% python3 -q
>>> import numpy as np
>>> np.set_printoptions(suppress=True, linewidth=140)
>>> X = np.array([[-2, 1, -2, 1], [1, -1, 1, -1], [-2, 1, -2, 1], [1, -1, 1, -1]])
>>> np.allclose(X[:-1].T @ np.linalg.lstsq(X[:-1].T, X[-1])[0], X[-1])
True
>>> np.linalg.lstsq(X[:-1].T, X[-1])[2]
np.int32(2)
>>> m1 = np.load("x.npy")
>>> m1.round(1)
array([[ 0.1, -0.1, -0.1, -0.1, -0.1, -0.1],
       [-0.1,  0.2,  0.1,  0.2,  0.2,  0.2],
       [-0.1,  0.1,  0.1,  0.1,  0.1,  0.1],
       [-0.1,  0.2,  0.1,  0.2,  0.2,  0.2],
       [-0.1,  0.2,  0.1,  0.2,  0.2,  0.2],
       [-0.1,  0.2,  0.1,  0.2,  0.2,  0.2]])
>>> np.abs(np.diag(np.linalg.qr(m1)[1])) > 1e-9
array([ True, False, False, False, False, False])
>>> np.round(m1 @ np.linalg.pinv(m1) @ m1, 1)
array([[ 0.1, -0.1, -0.1, -0.1, -0.1, -0.1],
       [-0.1,  0.2,  0.1,  0.2,  0.2,  0.2],
       [-0.1,  0.1,  0.1,  0.1,  0.1,  0.1],
       [-0.1,  0.2,  0.1,  0.2,  0.2,  0.2],
       [-0.1,  0.2,  0.1,  0.2,  0.2,  0.2],
       [-0.1,  0.2,  0.1,  0.2,  0.2,  0.2]])
>>> np.allclose(m1[:-1].T @ np.linalg.lstsq(m1[:-1].T, m1[-1])[0], m1[-1])
True
>>> np.argsort(-np.linalg.norm(m1, axis=0).round(6), kind="stable")[:3]
array([1, 3, 4])
>>> round(np.linalg.norm(m1, 2) / np.linalg.norm(m1), 1)
np.float64(1.0)
>>> Y = np.array([[3, 0, -1, 1, 3, 3, -1, 3, 1, 1, -3, -3],
...     [2, -1, -3, -3, 1, 2, -3, -3, 1, 3, 1, -1],
...     [-2, 0, 1, 0, 2, 2, -1, -2, -1, -1, -2, 0],
...     [0, 1, 2, -3, -2, 1, 3, -3, -2, -2, -3, 3],
...     [-3, 2, 3, -2, 1, 3, -3, -3, -2, 2, -3, 3],
...     [0, 3, -2, -2, 3, 2, -2, -1, 1, 0, 0, 1],
...     [3, 3, -1, 3, 2, -1, 2, 1, 2, 0, -2, 2],
...     [-3, -2, 3, 3, 2, -1, -3, 0, -2, 2, -2, 3],
...     [1, -1, 0, -2, 2, -2, 1, -2, 3, -2, 0, 2],
...     [1, 1, 2, 3, -2, 0, 2, -3, -2, 2, -2, 1],
...     [-2, 2, 2, -2, -3, -3, 1, 1, 3, -2, -2, 1],
...     [1, 0, 2, 2, -1, 3, 0, -2, 1, -1, 1, 2]])
>>> feats = Y - Y.T
>>> feats
array([[ 0, -2,  1,  1,  6,  3, -4,  6,  0,  0, -1, -4],
       [ 2,  0, -3, -4, -1, -1, -6, -1,  2,  2, -1, -1],
       [-1,  3,  0, -2, -1,  4,  0, -5, -1, -3, -4, -2],
       [-1,  4,  2,  0,  0,  3,  0, -6,  0, -5, -1,  1],
       [-6,  1,  1,  0,  0,  0, -5, -5, -4,  4,  0,  4],
       [-3,  1, -4, -3,  0,  0, -1,  0,  3,  0,  3, -2],
       [ 4,  6,  0,  0,  5,  1,  0,  4,  1, -2, -3,  2],
       [-6,  1,  5,  6,  5,  0, -4,  0,  0,  5, -3,  5],
       [ 0, -2,  1,  0,  4, -3, -1,  0,  0,  0, -3,  1],
       [ 0, -2,  3,  5, -4,  0,  2, -5,  0,  0,  0,  2],
       [ 1,  1,  4,  1,  0, -3,  3,  3,  3,  0,  0,  0],
       [ 4,  1,  2, -1, -4,  2, -2, -5, -1, -2,  0,  0]])
>>> # skew, so no eigenvalue has a real part
>>> u, g = feats[9], feats[6]
>>> print(u @ g)
-48
>>> u @ u
np.int64(87)
>>> pr = (u @ g) / (u @ u) * u
>>> np.outer(u, g)
array([[  0,   0,   0,   0,   0,   0,   0,   0,   0,   0,   0,   0],
       [ -8, -12,   0,   0, -10,  -2,   0,  -8,  -2,   4,   6,  -4],
       [ 12,  18,   0,   0,  15,   3,   0,  12,   3,  -6,  -9,   6],
       [ 20,  30,   0,   0,  25,   5,   0,  20,   5, -10, -15,  10],
       [-16, -24,   0,   0, -20,  -4,   0, -16,  -4,   8,  12,  -8],
       [  0,   0,   0,   0,   0,   0,   0,   0,   0,   0,   0,   0],
       [  8,  12,   0,   0,  10,   2,   0,   8,   2,  -4,  -6,   4],
       [-20, -30,   0,   0, -25,  -5,   0, -20,  -5,  10,  15, -10],
       [  0,   0,   0,   0,   0,   0,   0,   0,   0,   0,   0,   0],
       [  0,   0,   0,   0,   0,   0,   0,   0,   0,   0,   0,   0],
       [  0,   0,   0,   0,   0,   0,   0,   0,   0,   0,   0,   0],
       [  8,  12,   0,   0,  10,   2,   0,   8,   2,  -4,  -6,   4]])
>>> np.round(g - pr, 1)
array([ 4. ,  4.9,  1.7,  2.8,  2.8,  1. ,  1.1,  1.2,  1. , -2. , -3. ,  3.1])
>>> round(float((g - pr) @ u), 1)
0.0
>>> round(np.linalg.norm(u + g) ** 2 + np.linalg.norm(u - g) ** 2, 1)
np.float64(398.0)
>>> vec = np.array([0, 0, 0, 2, 2, 1, 1, 2, 0, 2, 0, 2])
>>> np.round(np.linalg.svd(feats, compute_uv=False), 1)
array([17.3, 17.3, 12.9, 12.9,  8. ,  8. ,  5.4,  5.4,  3.6,  3.6,  0.4,  0.4])
>>> np.round(np.linalg.eigvals(feats).real, 1) + 0
array([0., 0., 0., 0., 0., 0., 0., 0., 0., 0., 0., 0.])
>>> O = np.linalg.solve(np.eye(12) - feats, np.eye(12) + feats)
>>> np.round(O @ O.T, 1) + 0
array([[1., 0., 0., 0., 0., 0., 0., 0., 0., 0., 0., 0.],
       [0., 1., 0., 0., 0., 0., 0., 0., 0., 0., 0., 0.],
       [0., 0., 1., 0., 0., 0., 0., 0., 0., 0., 0., 0.],
       [0., 0., 0., 1., 0., 0., 0., 0., 0., 0., 0., 0.],
       [0., 0., 0., 0., 1., 0., 0., 0., 0., 0., 0., 0.],
       [0., 0., 0., 0., 0., 1., 0., 0., 0., 0., 0., 0.],
       [0., 0., 0., 0., 0., 0., 1., 0., 0., 0., 0., 0.],
       [0., 0., 0., 0., 0., 0., 0., 1., 0., 0., 0., 0.],
       [0., 0., 0., 0., 0., 0., 0., 0., 1., 0., 0., 0.],
       [0., 0., 0., 0., 0., 0., 0., 0., 0., 1., 0., 0.],
       [0., 0., 0., 0., 0., 0., 0., 0., 0., 0., 1., 0.],
       [0., 0., 0., 0., 0., 0., 0., 0., 0., 0., 0., 1.]])
>>> round(float(np.linalg.det(O)), 1)
1.0
>>> M = np.loadtxt("case0.csv", delimiter=",")
>>> M.round(1) + 0
array([[ 0. ,  0. ,  0. ,  0. ,  0. ,  0. ,  0. ,  0. ,  0. ],
       [ 0. ,  0.2,  0. ,  0. ,  0.3,  0. , -0.3,  0.1,  0. ],
       [ 0. ,  0. ,  0. ,  0. ,  0. ,  0. ,  0. ,  0. ,  0. ],
       [ 0. ,  0. ,  0. ,  0. ,  0. ,  0. ,  0. ,  0. ,  0. ],
       [ 0. ,  0.3,  0. ,  0. ,  0.3,  0. , -0.3,  0.1,  0. ],
       [ 0. ,  0. ,  0. ,  0. ,  0. ,  0. ,  0. ,  0. ,  0. ],
       [ 0. , -0.3,  0. ,  0. , -0.3,  0. ,  0.4, -0.2,  0. ],
       [ 0. ,  0.1,  0. ,  0. ,  0.1,  0. , -0.2,  0.1,  0. ],
       [ 0. ,  0. ,  0. ,  0. ,  0. ,  0. ,  0. ,  0. ,  0. ]])
>>> M.shape
(9, 9)
>>> np.round(np.diff(M, axis=0), 1) + 0
array([[ 0. ,  0.2,  0. ,  0. ,  0.2,  0. , -0.2,  0.1,  0. ],
       [ 0. , -0.2,  0. ,  0. , -0.3,  0. ,  0.3, -0.1,  0. ],
       [ 0. ,  0. ,  0. ,  0. ,  0. ,  0. ,  0. ,  0. ,  0. ],
       [ 0. ,  0.3,  0. ,  0. ,  0.3,  0. , -0.3,  0.1,  0. ],
       [ 0. , -0.3,  0. ,  0. , -0.3,  0. ,  0.3, -0.1,  0. ],
       [ 0. , -0.3,  0. ,  0. , -0.3,  0. ,  0.4, -0.2,  0. ],
       [ 0.1,  0.4,  0. ,  0. ,  0.5,  0. , -0.5,  0.2,  0.1],
       [ 0. , -0.1,  0. ,  0. , -0.1,  0. ,  0.1,  0. ,  0. ]])
>>> np.round(M.mean(axis=0), 1) + 0
array([ 0. ,  0.1,  0. ,  0. ,  0.1,  0. , -0.1,  0. ,  0. ])
>>> np.linalg.matrix_rank(M)
np.int64(1)
>>> np.count_nonzero(M)
np.int64(64)
>>> round(float(np.abs(M).max()), 1)
0.4
>>> round(np.linalg.norm(M), 1)
np.float64(1.0)
>>> np.round(M - M[0], 1) + 0
array([[ 0. ,  0. ,  0. ,  0. ,  0. ,  0. ,  0. ,  0. ,  0. ],
       [ 0. ,  0.2,  0. ,  0. ,  0.2,  0. , -0.2,  0.1,  0. ],
       [ 0. ,  0. ,  0. ,  0. ,  0. ,  0. ,  0. ,  0. ,  0. ],
       [ 0. ,  0. ,  0. ,  0. ,  0. ,  0. ,  0. ,  0. ,  0. ],
       [ 0. ,  0.2,  0. ,  0. ,  0.3,  0. , -0.3,  0.1,  0. ],
       [ 0. ,  0. ,  0. ,  0. ,  0. ,  0. ,  0. ,  0. ,  0. ],
       [-0.1, -0.3,  0. ,  0. , -0.4,  0. ,  0.4, -0.2, -0.1],
       [ 0. ,  0.1,  0. ,  0. ,  0.1,  0. , -0.1,  0. ,  0. ],
       [ 0. ,  0. ,  0. ,  0. ,  0. ,  0. ,  0. ,  0. ,  0. ]])
>>> ev, vecs = np.linalg.eigh(M)
>>> vec = np.array([1, -1, 2, 3, -3, -1, 2, 1, -2])
>>> print(np.round(vecs * np.abs(ev) @ vecs.T, 1) + 0)
[[ 0.   0.   0.   0.   0.   0.   0.   0.   0. ]
 [ 0.   0.2  0.   0.   0.3  0.  -0.3  0.1  0. ]
 [ 0.   0.   0.   0.   0.   0.   0.   0.   0. ]
 [ 0.   0.   0.   0.   0.   0.   0.   0.   0. ]
 [ 0.   0.3  0.   0.   0.3  0.  -0.3  0.1  0. ]
 [ 0.   0.   0.   0.   0.   0.   0.   0.   0. ]
 [ 0.  -0.3  0.   0.  -0.3  0.   0.4 -0.2  0. ]
 [ 0.   0.1  0.   0.   0.1  0.  -0.2  0.1  0. ]
 [ 0.   0.   0.   0.   0.   0.   0.   0.   0. ]]
>>> np.round(vec @ M @ vec, 1)
np.float64(9.0)
>>> np.round(np.linalg.eigvalsh(M[1:, 1:]), 1) + 0
array([0., 0., 0., 0., 0., 0., 0., 1.])
>>> data = np.load("m.npy")
>>> print(data.round(1) + 0)
[[-16.5  -3.5 -16.4   0.  -16.3]
 [-12.8  -2.4 -12.4   0.  -12. ]
 [-10.7  -1.8 -10.3   0.   -9.8]
 [-10.3  -1.7  -9.9   0.   -9.3]
 [ -8.2  -1.1  -7.8   0.   -7.1]
 [ -7.7  -1.   -7.3   0.   -6.5]
 [ -6.1  -0.6  -5.8   0.   -4.9]
 [ -5.6  -0.5  -5.3   0.   -4.4]
 [ -3.7  -0.1  -3.6   0.   -2.6]
 [ -3.6  -0.1  -3.6   0.   -2.6]
 [ -2.3   0.1  -2.4   0.   -1.4]
 [ -1.8   0.1  -2.    0.   -1.1]
 [ -1.8   0.1  -2.    0.   -1. ]
 [ -0.8   0.1  -1.2   0.   -0.4]
 [ -0.6   0.1  -1.    0.   -0.3]
 [ -0.6   0.1  -0.9   0.   -0.3]
 [ -0.5   0.1  -0.9   0.   -0.3]
 [ -0.4   0.1  -0.8   0.   -0.2]
 [ -0.2   0.   -0.5   0.   -0.1]
 [ -0.2   0.   -0.4   0.   -0.1]
 [ -0.1   0.   -0.2   0.   -0.1]
 [  0.    0.    0.1   0.    0. ]
 [  0.1   0.    0.3   0.    0.1]
 [  0.2   0.    0.7   0.    0.3]
 [  0.4   0.1   1.3   0.    0.6]
 [  0.4   0.2   1.5   0.    0.7]
 [  0.7   0.3   2.4   0.    1.2]
 [  0.9   0.5   3.1   0.    1.7]
 [  1.    0.6   3.5   0.    2. ]
 [  1.    0.6   3.6   0.    2. ]
 [  1.4   0.8   4.6   0.    2.7]
 [  1.5   0.9   5.    0.    3. ]
 [  1.7   1.1   5.6   0.    3.4]
 [  2.    1.3   6.5   0.    4.1]
 [  2.1   1.3   6.5   0.    4.1]
 [  2.6   1.7   7.9   0.    5.1]
 [  3.2   2.2   9.6   0.    6.5]
 [  3.2   2.2   9.6   0.    6.5]
 [  5.8   4.   15.9   0.   11.5]
 [  6.2   4.3  16.8   0.   12.3]
 [  8.4   5.7  21.7   0.   16.4]
 [  8.7   5.9  22.4   0.   17. ]
 [ 13.3   9.   32.3   0.   25.5]
 [ 16.5  11.1  39.    0.   31.4]]
>>> rank = np.linalg.matrix_rank(data)
>>> rank
np.int64(3)
>>> N = np.linalg.svd(data)[2][rank:].T
>>> [int(np.linalg.matrix_rank(data[:, :j + 1])) for j in range(5)]
[1, 2, 3, 3, 3]
>>> np.allclose(data @ N, 0)
True
>>> left, sig, VT = np.linalg.svd(data)
>>> vecs = VT[:(sig > 1e-8).sum()]
>>> rng = np.random.default_rng(79)
>>> vec = data[25] + 4 * data[38] + rng.integers(2) * np.eye(5)[0]
>>> print(vec.round(1))
[23.7 16.1 64.9  0.  46.8]
>>> np.linalg.matrix_rank(np.vstack([data, vec]))
np.int64(3)
>>> print(np.round(np.linalg.norm(vec - vecs.T @ vecs @ vec), 1))
0.0
>>> np.round(vecs.T @ vecs, 1) + 0
array([[ 0.9, -0.2,  0. ,  0. ,  0.1],
       [-0.2,  0.4, -0.1,  0. ,  0.4],
       [ 0. , -0.1,  1. ,  0. ,  0. ],
       [ 0. ,  0. ,  0. ,  0. ,  0. ],
       [ 0.1,  0.4,  0. ,  0. ,  0.7]])
>>> np.round(np.diag(vecs.T @ vecs), 1)
array([0.9, 0.4, 1. , 0. , 0.7])
>>> ev, vecs = np.linalg.eigh(m1)
>>> print(np.round(vecs @ np.diag(ev) @ vecs.T, 1))
[[ 0.1 -0.1 -0.1 -0.1 -0.1 -0.1]
 [-0.1  0.2  0.1  0.2  0.2  0.2]
 [-0.1  0.1  0.1  0.1  0.1  0.1]
 [-0.1  0.2  0.1  0.2  0.2  0.2]
 [-0.1  0.2  0.1  0.2  0.2  0.2]
 [-0.1  0.2  0.1  0.2  0.2  0.2]]
>>> print(np.round(vecs.T @ m1 @ vecs, 1) + 0)
[[0. 0. 0. 0. 0. 0.]
 [0. 0. 0. 0. 0. 0.]
 [0. 0. 0. 0. 0. 0.]
 [0. 0. 0. 0. 0. 0.]
 [0. 0. 0. 0. 0. 0.]
 [0. 0. 0. 0. 0. 1.]]
>>> np.round(np.abs(vecs[:, -1]), 1)
array([0.3, 0.4, 0.3, 0.4, 0.4, 0.4])
>>> ev.round(1) + 0
array([0., 0., 0., 0., 0., 1.])
>>> np.linalg.lstsq(data[:-1].T, data[-1])[2]
np.int32(3)
>>> np.round(np.trace(np.linalg.pinv(data) @ data), 1)
np.float64(3.0)
>>> print(np.allclose(data[:-1].T @ np.linalg.lstsq(data[:-1].T, data[-1])[0], data[-1]))
True
>>> np.abs(np.diag(np.linalg.qr(data)[1])) > 1e-9
array([ True,  True,  True, False, False])
>>> np.argsort(-np.linalg.norm(data, axis=0).round(6), kind="stable")[:3]
array([2, 4, 0])
>>> np.linalg.cond(data) > 100
np.True_
>>> [round(float(x), 1) for x in np.linalg.svd(data, compute_uv=False)[:3]]
[102.4, 15.6, 3.7]
>>> mat = np.load("mat.npy")
>>> print(mat)
[[-2.  3. -4. -3.]
 [-2.  4. -2. -2.]
 [ 5. -3.  7.  3.]
 [-2.  1. -2.  1.]]
>>> u = np.array([5, 8, 8])
>>> np.polyval(u, mat[3])
array([12., 21., 12., 21.])
>>> np.array([np.convolve(row, u, "same") for row in mat])
array([[ -1., -12., -23., -56.],
       [  4.,   6.,   6., -32.],
       [ 25.,  51.,  47.,  80.],
       [-11., -18.,  -3.,  -8.]])
>>> np.convolve(mat[3], u)
array([-10., -11., -18.,  -3.,  -8.,   8.])
>>> u, g = mat[3], mat[1]
>>> u @ u
np.float64(10.0)
>>> pr = (u @ g) / (u @ u) * u
>>> pr
array([-2.,  1., -2.,  1.])
>>> np.outer(u, g)
array([[ 4., -8.,  4.,  4.],
       [-2.,  4., -2., -2.],
       [ 4., -8.,  4.,  4.],
       [-2.,  4., -2., -2.]])
>>> np.linalg.matrix_rank(np.outer(u, g))
np.int64(1)
>>> g - pr
array([ 0.,  3.,  0., -3.])
>>> (g - pr) @ u
np.float64(0.0)
